$ python3 -q
>>> import numpy as np
>>> np.set_printoptions(precision=3, suppress=True, linewidth=160)
>>> B = np.array([[-2, -1, 0, 2, 0, 2, 1],
...     [1, 1, 1, 2, 2, -2, -2],
...     [0, -1, 0, 2, -2, -2, -2],
...     [-1, 1, 1, 2, 2, 1, 2],
...     [0, 1, -2, -2, 2, 0, 0],
...     [-1, -1, -1, 0, 1, 0, 1],
...     [0, 1, -2, -1, -1, 0, -2]])
>>> X = np.triu(B)
>>> print(X)
[[-2 -1  0  2  0  2  1]
 [ 0  1  1  2  2 -2 -2]
 [ 0  0  0  2 -2 -2 -2]
 [ 0  0  0  2  2  1  2]
 [ 0  0  0  0  2  0  0]
 [ 0  0  0  0  0  0  1]
 [ 0  0  0  0  0  0 -2]]
>>> theta = np.radians(60)
>>> R = np.eye(7)
>>> R[6, 6] = R[2, 2] = np.cos(theta)
>>> R[6, 2], R[2, 6] = -np.sin(theta), np.sin(theta)
>>> print(R)
[[ 1.     0.     0.     0.     0.     0.     0.   ]
 [ 0.     1.     0.     0.     0.     0.     0.   ]
 [ 0.     0.     0.5    0.     0.     0.     0.866]
 [ 0.     0.     0.     1.     0.     0.     0.   ]
 [ 0.     0.     0.     0.     1.     0.     0.   ]
 [ 0.     0.     0.     0.     0.     1.     0.   ]
 [ 0.     0.    -0.866  0.     0.     0.     0.5  ]]
>>> B = X @ R.T
>>> print(round(float(np.linalg.det(R)), 3), np.trace(R))
1.0 6.0
>>> print(np.allclose(np.linalg.norm(X, axis=1), np.linalg.norm(B, axis=1)))
True
>>> print(np.allclose(X @ X.T, B @ B.T))
True
>>> blk = np.stack([X, 5 * X, X[::-1]])
>>> print(np.linalg.det(blk))
[0. 0. 0.]
>>> print(np.linalg.norm(blk, axis=(1, 2)))
[ 8.367 41.833  8.367]
>>> print(np.linalg.matrix_rank(blk))
[6 6 6]
>>> print(blk.shape)
(3, 7, 7)
>>> print((blk @ X.T).shape)
(3, 7, 7)
>>> print(np.linalg.cond(X) > 100)
True
>>> print(np.argsort(-np.linalg.norm(X, axis=0).round(6), kind="stable")[:3])
[6 3 4]
>>> print(np.round(np.linalg.norm(X, 2) / np.linalg.norm(X), 3))
0.663
>>> print(np.linalg.matrix_rank(X, rtol=0.1))
5
>>> B = X[0, 0] * X[1:] - np.outer(X[1:, 0], X[0])
>>> print(B)
[[ 0 -2 -2 -4 -4  4  4]
 [ 0  0  0 -4  4  4  4]
 [ 0  0  0 -4 -4 -2 -4]
 [ 0  0  0  0 -4  0  0]
 [ 0  0  0  0  0  0 -2]
 [ 0  0  0  0  0  0  4]]
>>> print(X[:, 0] / X[0, 0])
[ 1. -0. -0. -0. -0. -0. -0.]
>>> print(np.linalg.matrix_rank(B), np.linalg.matrix_rank(X))
5 6
>>> print(np.flatnonzero(~B.round(6).any(axis=1)))
[]
>>> C2 = X.T @ X
>>> print(np.round(np.linalg.eigvalsh(C2)[::-1], 3) + 0)
[30.736 20.936 13.131  4.24   0.697  0.259  0.   ]
>>> print(np.allclose(C2, C2.T))
True
>>> print(C2)
[[ 4  2  0 -4  0 -4 -2]
 [ 2  2  1  0  2 -4 -3]
 [ 0  1  1  2  2 -2 -2]
 [-4  0  2 16  4 -2 -2]
 [ 0  2  2  4 16  2  4]
 [-4 -4 -2 -2  2 13 12]
 [-2 -3 -2 -2  4 12 18]]
>>> print(np.round(np.linalg.svd(X, compute_uv=False) ** 2, 3) + 0)
[30.736 20.936 13.131  4.24   0.697  0.259  0.   ]
>>> print((X @ X.T).shape)
(7, 7)
>>> K = np.array([[1, 0, 0, 0, 0, 0, 0, 0],
...     [0, 0, 0, 0, 1, 0, 0, 0],
...     [0, 0, 0, 0, 0, 0, 1, 0],
...     [0, 0, 0, 1, 0, 0, 0, 0],
...     [0, 0, 0, 0, 0, 0, 0, 1],
...     [0, 0, 0, 0, 0, 1, 0, 0],
...     [0, 1, 0, 0, 0, 0, 0, 0],
...     [0, 0, 1, 0, 0, 0, 0, 0]])
>>> print(K)
[[1 0 0 0 0 0 0 0]
 [0 0 0 0 1 0 0 0]
 [0 0 0 0 0 0 1 0]
 [0 0 0 1 0 0 0 0]
 [0 0 0 0 0 0 0 1]
 [0 0 0 0 0 1 0 0]
 [0 1 0 0 0 0 0 0]
 [0 0 1 0 0 0 0 0]]
>>> # keeps lengths
>>> print(np.sort(np.linalg.eigvals(K).real))
[-0.809 -0.809  0.309  0.309  1.     1.     1.     1.   ]
>>> print((np.linalg.matrix_power((K != 0) + (K.T != 0) + np.eye(8), 8) > 0).astype(int))
[[1 0 0 0 0 0 0 0]
 [0 1 1 0 1 0 1 1]
 [0 1 1 0 1 0 1 1]
 [0 0 0 1 0 0 0 0]
 [0 1 1 0 1 0 1 1]
 [0 0 0 0 0 1 0 0]
 [0 1 1 0 1 0 1 1]
 [0 1 1 0 1 0 1 1]]
>>> print(K @ K)
[[1 0 0 0 0 0 0 0]
 [0 0 0 0 0 0 0 1]
 [0 1 0 0 0 0 0 0]
 [0 0 0 1 0 0 0 0]
 [0 0 1 0 0 0 0 0]
 [0 0 0 0 0 1 0 0]
 [0 0 0 0 1 0 0 0]
 [0 0 0 0 0 0 1 0]]
>>> def softmax(z):
...     e = np.exp(z - z.max(axis=-1, keepdims=True))
...     return e / e.sum(axis=-1, keepdims=True)
... 
>>> print(softmax(K).sum(axis=1))
[1. 1. 1. 1. 1. 1. 1. 1.]
>>> print(softmax(K[4]))
[0.103 0.103 0.103 0.103 0.103 0.103 0.103 0.28 ]
>>> scores = K @ K.T / np.sqrt(8)
>>> print(softmax(scores)[4] @ K)
[0.119 0.119 0.119 0.119 0.119 0.119 0.119 0.169]
>>> print(softmax(scores).round(6).argmax(axis=1))
[0 1 2 3 4 5 6 7]
>>> Q, vecs = np.linalg.qr(K[:, :6])[0], np.linalg.qr(K[:, 6:])[0]
>>> sig = np.linalg.svd(Q.T @ vecs, compute_uv=False)
>>> print((sig > 0.9).sum())
0
>>> print(np.linalg.norm(K, axis=0))
[1. 1. 1. 1. 1. 1. 1. 1.]
>>> print(K.T @ K)
[[1 0 0 0 0 0 0 0]
 [0 1 0 0 0 0 0 0]
 [0 0 1 0 0 0 0 0]
 [0 0 0 1 0 0 0 0]
 [0 0 0 0 1 0 0 0]
 [0 0 0 0 0 1 0 0]
 [0 0 0 0 0 0 1 0]
 [0 0 0 0 0 0 0 1]]
>>> print(np.linalg.svd(K, compute_uv=False))
[1. 1. 1. 1. 1. 1. 1. 1.]
>>> print(K[:, 1] @ K[:, 0])
0
>>> B = K[0, 0] * K[1:] - np.outer(K[1:, 0], K[0])
>>> print(B)
[[0 0 0 0 1 0 0 0]
 [0 0 0 0 0 0 1 0]
 [0 0 0 1 0 0 0 0]
 [0 0 0 0 0 0 0 1]
 [0 0 0 0 0 1 0 0]
 [0 1 0 0 0 0 0 0]
 [0 0 1 0 0 0 0 0]]
>>> print(K[:, 0] / K[0, 0])
[1. 0. 0. 0. 0. 0. 0. 0.]
>>> J = np.load("sample4.npy")
>>> print(J)
[[ 0.473  0.05   0.381  0.112  0.021 -0.292  0.058  0.006]
 [ 0.05   0.594 -0.264  0.176  0.033 -0.24   0.09   0.266]
 [ 0.381 -0.264  0.509 -0.122 -0.034 -0.101  0.092 -0.008]
 [ 0.112  0.176 -0.122  0.446  0.117 -0.202 -0.222 -0.291]
 [ 0.021  0.033 -0.034  0.117  0.031 -0.044 -0.065 -0.087]
 [-0.292 -0.24  -0.101 -0.202 -0.044  0.269 -0.014 -0.025]
 [ 0.058  0.09   0.092 -0.222 -0.065 -0.014  0.199  0.293]
 [ 0.006  0.266 -0.008 -0.291 -0.087 -0.025  0.293  0.48 ]]
>>> # symmetric, so the eigenvalues are real
>>> print(softmax(X[3] + 2))
[0.036 0.036 0.036 0.265 0.265 0.097 0.265]
>>> scores = X @ X.T / np.sqrt(7)
>>> print(softmax(scores).round(6).argmax(axis=1))
[0 1 2 3 1 3 1]
>>> print(softmax(scores)[3] @ X)
[-0.248 -0.111  0.013  1.917  1.721  1.042  1.749]
